$ python -q
>>> import numpy as np
>>> np.set_printoptions(precision=3, suppress=True, linewidth=200)
>>> rnd = lambda a: np.round(a, 3) + 0
>>> J = np.load("sample19.npy")
>>> J
array([[9, 0, 0, 0, 0, 0, 0, 0, 0, 0, 0, 0, 0],
       [1, 4, 0, 0, 0, 0, 0, 0, 0, 0, 0, 0, 0],
       [1, 0, 6, 0, 0, 0, 0, 0, 0, 0, 0, 0, 0],
       [4, 6, 0, 7, 0, 0, 0, 0, 0, 0, 0, 0, 0],
       [4, 9, 9, 7, 6, 0, 0, 0, 0, 0, 0, 0, 0],
       [0, 0, 1, 8, 2, 5, 0, 0, 0, 0, 0, 0, 0],
       [5, 6, 4, 2, 9, 5, 8, 0, 0, 0, 0, 0, 0],
       [6, 7, 8, 6, 5, 0, 7, 1, 0, 0, 0, 0, 0],
       [2, 8, 7, 7, 1, 7, 8, 7, 8, 0, 0, 0, 0],
       [4, 4, 3, 8, 6, 9, 2, 2, 4, 8, 0, 0, 0],
       [1, 1, 9, 2, 4, 8, 0, 8, 9, 0, 6, 0, 0],
       [3, 9, 2, 6, 6, 5, 3, 7, 0, 6, 2, 8, 0],
       [0, 4, 4, 5, 3, 5, 6, 4, 5, 5, 8, 8, 5]])
>>> # triangular, det is the product of the diagonal
>>> rnd(np.sort(np.linalg.eigvals(J)))
array([1., 4., 5., 5., 6., 6., 6., 7., 8., 8., 8., 8., 9.])
>>> O, evecs = np.linalg.qr(J[:, :6])[0], np.linalg.qr(J[:, 6:])[0]
>>> sigma = np.linalg.svd(O.T @ evecs, compute_uv=False)
>>> (sigma > 0.9).sum()
np.int64(2)
>>> rnd(np.degrees(np.arccos(sigma.clip(0, 1))))
array([ 8.016, 18.784, 42.242, 50.297, 58.702, 75.67 ])
>>> rnd(sigma)
array([0.99 , 0.947, 0.74 , 0.639, 0.519, 0.248])
>>> f = np.array([-1, -1, 1])
>>> np.cross(J[5, :3], J[0, :3])
array([0, 9, 0])
>>> np.correlate(J[5], J[0], "full")
array([ 0,  0,  0,  0,  0,  0,  0,  0,  0,  0,  0,  0,  0,  0,  9, 72, 18, 45,  0,  0,  0,  0,  0,  0,  0])
>>> F = np.loadtxt("data.csv", delimiter=",")
>>> F
array([[ 2.,  1., -2., -1.],
       [ 0.,  3.,  0., -3.],
       [ 0.,  0.,  0.,  0.],
       [ 0.,  0.,  0.,  0.]])
>>> vec = np.array([-4, -3, -2, -4])
>>> h1 = np.maximum(F @ vec, 0)
>>> rnd(np.tanh(F @ vec))
array([-0.995,  0.995,  0.   ,  0.   ])
>>> gram = F.T @ F
>>> np.linalg.matrix_rank(gram)
np.int64(2)
>>> np.trace(gram), (F ** 2).sum()
(np.float64(28.0), np.float64(28.0))
>>> rnd(np.linalg.eigvalsh(gram)[::-1])
array([21.211,  6.789,  0.   ,  0.   ])
>>> np.allclose(gram, gram.T)
True
>>> rnd(np.linalg.svd(F, compute_uv=False) ** 2)
array([21.211,  6.789,  0.   ,  0.   ])
